% python3 -q
>>> import numpy as np
>>> np.set_printoptions(suppress=True, linewidth=140)
>>> tidy = lambda a: np.round(a, 2) + 0
>>> arr = np.loadtxt("block14.csv", delimiter=",")
>>> tidy(arr)
array([[-0.27, -0.21,  0.14,  0.18, -0.08, -0.77,  0.05,  0.1 , -0.47, -0.51,  0.3 ],
       [-0.21,  0.5 ,  0.12, -0.54,  0.09, -0.04,  0.15, -0.14,  0.53,  0.19, -0.98],
       [ 0.14,  0.12, -0.71,  0.26, -0.02,  0.74,  0.65, -0.43,  0.52,  0.56,  0.74],
       [ 0.18, -0.54,  0.26, -0.34, -0.3 , -0.22, -0.28, -0.06,  0.19,  0.41, -0.14],
       [-0.08,  0.09, -0.02, -0.3 ,  0.07, -0.37,  0.43, -0.07,  0.64,  0.22, -0.18],
       [-0.77, -0.04,  0.74, -0.22, -0.37,  0.22,  0.11,  0.17, -0.49,  0.61, -0.31],
       [ 0.05,  0.15,  0.65, -0.28,  0.43,  0.11,  0.04,  0.53,  0.64,  0.31, -0.26],
       [ 0.1 , -0.14, -0.43, -0.06, -0.07,  0.17,  0.53,  0.69, -0.01,  0.76, -0.08],
       [-0.47,  0.53,  0.52,  0.19,  0.64, -0.49,  0.64, -0.01,  0.68, -0.57,  0.6 ],
       [-0.51,  0.19,  0.56,  0.41,  0.22,  0.61,  0.31,  0.76, -0.57,  0.27,  0.49],
       [ 0.3 , -0.98,  0.74, -0.14, -0.18, -0.31, -0.26, -0.08,  0.6 ,  0.49,  0.84]])
>>> t3 = np.stack([arr, 4 * arr, arr[::-1]])
>>> np.linalg.matrix_rank(t3.reshape(3, -1))
np.int64(2)
>>> tidy(np.linalg.det(t3))
array([0., 0., 0.])
>>> tidy(np.einsum("bij,cij->bc", t3, t3))
array([[ 22.  ,  88.  ,   2.71],
       [ 88.  , 352.  ,  10.85],
       [  2.71,  10.85,  22.  ]])
>>> rk = np.linalg.matrix_rank(arr)
>>> rk
np.int64(7)
>>> ns = np.linalg.svd(arr)[2][rk:].T
>>> tidy(ns @ ns.T)
array([[ 0.45,  0.19,  0.26,  0.  , -0.11, -0.06,  0.28, -0.12, -0.2 ,  0.03, -0.01],
       [ 0.19,  0.49,  0.05, -0.05, -0.23, -0.2 , -0.17,  0.05, -0.06,  0.2 ,  0.2 ],
       [ 0.26,  0.05,  0.17,  0.09, -0.09, -0.01,  0.2 , -0.07, -0.08, -0.02, -0.07],
       [ 0.  , -0.05,  0.09,  0.75, -0.08, -0.12, -0.04, -0.05,  0.18,  0.16, -0.3 ],
       [-0.11, -0.23, -0.09, -0.08,  0.64, -0.06, -0.02, -0.24, -0.22,  0.21, -0.05],
       [-0.06, -0.2 , -0.01, -0.12, -0.06,  0.17,  0.13,  0.06,  0.06, -0.23, -0.04],
       [ 0.28, -0.17,  0.2 , -0.04, -0.02,  0.13,  0.39, -0.1 , -0.11, -0.18, -0.13],
       [-0.12,  0.05, -0.07, -0.05, -0.24,  0.06, -0.1 ,  0.16,  0.15, -0.12,  0.07],
       [-0.2 , -0.06, -0.08,  0.18, -0.22,  0.06, -0.11,  0.15,  0.23, -0.1 , -0.05],
       [ 0.03,  0.2 , -0.02,  0.16,  0.21, -0.23, -0.18, -0.12, -0.1 ,  0.34,  0.03],
       [-0.01,  0.2 , -0.07, -0.3 , -0.05, -0.04, -0.13,  0.07, -0.05,  0.03,  0.21]])
>>> np.linalg.matrix_rank(arr.T @ arr), np.linalg.matrix_rank(arr @ arr.T)
(np.int64(7), np.int64(7))
>>> [int(np.linalg.matrix_rank(np.delete(arr, i, axis=0))) for i in range(11)]
[7, 7, 7, 7, 7, 7, 7, 7, 7, 7, 7]
>>> np.allclose(arr @ ns, 0)
True
>>> [int(np.linalg.matrix_rank(arr[:i])) for i in range(1, len(arr) + 1)]
[1, 2, 3, 4, 5, 6, 7, 7, 7, 7, 7]
>>> w1 = np.array([[0, -2, -1, 0],
...     [-2, -1, -2, 1],
...     [2, -2, 1, -1],
...     [2, 2, 1, 2],
...     [2, 1, -1, -1],
...     [-1, 2, 0, 2],
...     [2, 1, -2, -1],
...     [0, 0, 2, 0],
...     [-1, 2, 0, 1],
...     [2, -1, 1, 2],
...     [1, -1, 0, 2]])
>>> beta = np.array([-7, 3, 6, 2])
>>> act = np.maximum(arr @ w1 + beta, 0)
>>> tidy((act > 0).mean(axis=0))
array([0.  , 1.  , 1.  , 0.82])
>>> np.linalg.matrix_rank(act)
np.int64(3)
>>> (act > 0).astype(int)
array([[0, 1, 1, 0],
       [0, 1, 1, 0],
       [0, 1, 1, 1],
       [0, 1, 1, 1],
       [0, 1, 1, 1],
       [0, 1, 1, 1],
       [0, 1, 1, 1],
       [0, 1, 1, 1],
       [0, 1, 1, 1],
       [0, 1, 1, 1],
       [0, 1, 1, 1]])
>>> W2 = np.array([[3, -2], [-2, 1], [2, -2], [3, 2]])
>>> w1 @ W2
array([[  2,   0],
       [ -5,   9],
       [  9, -10],
       [ 10,   0],
       [ -1,  -3],
       [ -1,   8],
       [ -3,  -1],
       [  4,  -4],
       [ -4,   6],
       [ 16,  -3],
       [ 11,   1]])
>>> W2 = np.array([[3, -2, -3, 2, -1, -2, 1, 1, 0, 3, 2],
...     [-1, 3, -2, 3, 0, -2, -2, -3, -2, -2, 3],
...     [-1, 1, 3, -3, 2, 3, 2, 2, -3, 2, -2]])
>>> rng = np.random.default_rng(8691)
>>> feats = rng.normal(size=(10, 3)) @ W2 + np.array([-3, -1, -3, 2, 0, -1, 1, 2, -2, -3, 3])
>>> tidy(feats)
array([[ -5.6 ,  -0.85,   6.57,  -8.02,   4.57,   8.05,   6.48,   8.45,  -6.14,   1.45,  -5.  ],
       [ -3.14,  -1.43,  -1.31,   0.05,   0.74,   0.67,   2.26,   3.53,  -2.54,  -1.78,   1.42],
       [ -4.33,   2.41,   1.89,  -2.93,   4.88,   4.61,   5.96,   6.28, -11.76,   3.39,   0.87],
       [ -4.01,  -0.25,  -3.65,   3.29,  -0.78,  -2.16,  -1.04,  -0.17,  -0.33,  -6.06,   3.65],
       [ -0.05,  -3.25, -11.22,  10.15,  -4.92,  -8.94,  -3.78,  -2.99,   4.54,  -7.22,   8.83],
       [ -2.93,   0.67,  -3.98,   3.22,   0.64,  -1.57,   1.16,   1.5 ,  -4.9 ,  -2.01,   4.75],
       [ -3.67,   1.81,  -6.85,   7.01,  -1.16,  -4.91,  -2.48,  -2.58,  -2.38,  -6.59,   7.4 ],
       [ -0.7 ,  -2.15,  -4.35,   2.44,   0.2 ,  -1.36,   3.02,   3.94,  -3.94,   1.  ,   4.03],
       [ -1.53,  -3.05,  -3.22,   1.45,  -0.43,  -0.9 ,   2.12,   3.57,  -0.93,  -1.24,   2.39],
       [  1.48,  -1.56, -12.51,  11.04,  -3.19,  -8.89,  -1.26,  -1.41,  -1.94,  -2.04,  11.25]])
>>> tidy(feats.sum(axis=0))
array([-24.49,  -7.65, -38.62,  27.69,   0.56, -15.39,  12.43,  20.12, -30.32, -21.1 ,  39.59])
>>> tidy(np.abs(feats).max())
np.float64(12.51)
>>> np.unravel_index(np.abs(feats).argmax(), feats.shape)
(np.int64(9), np.int64(2))
>>> np.count_nonzero(feats)
np.int64(110)
>>> np.linalg.matrix_rank(feats)
np.int64(4)
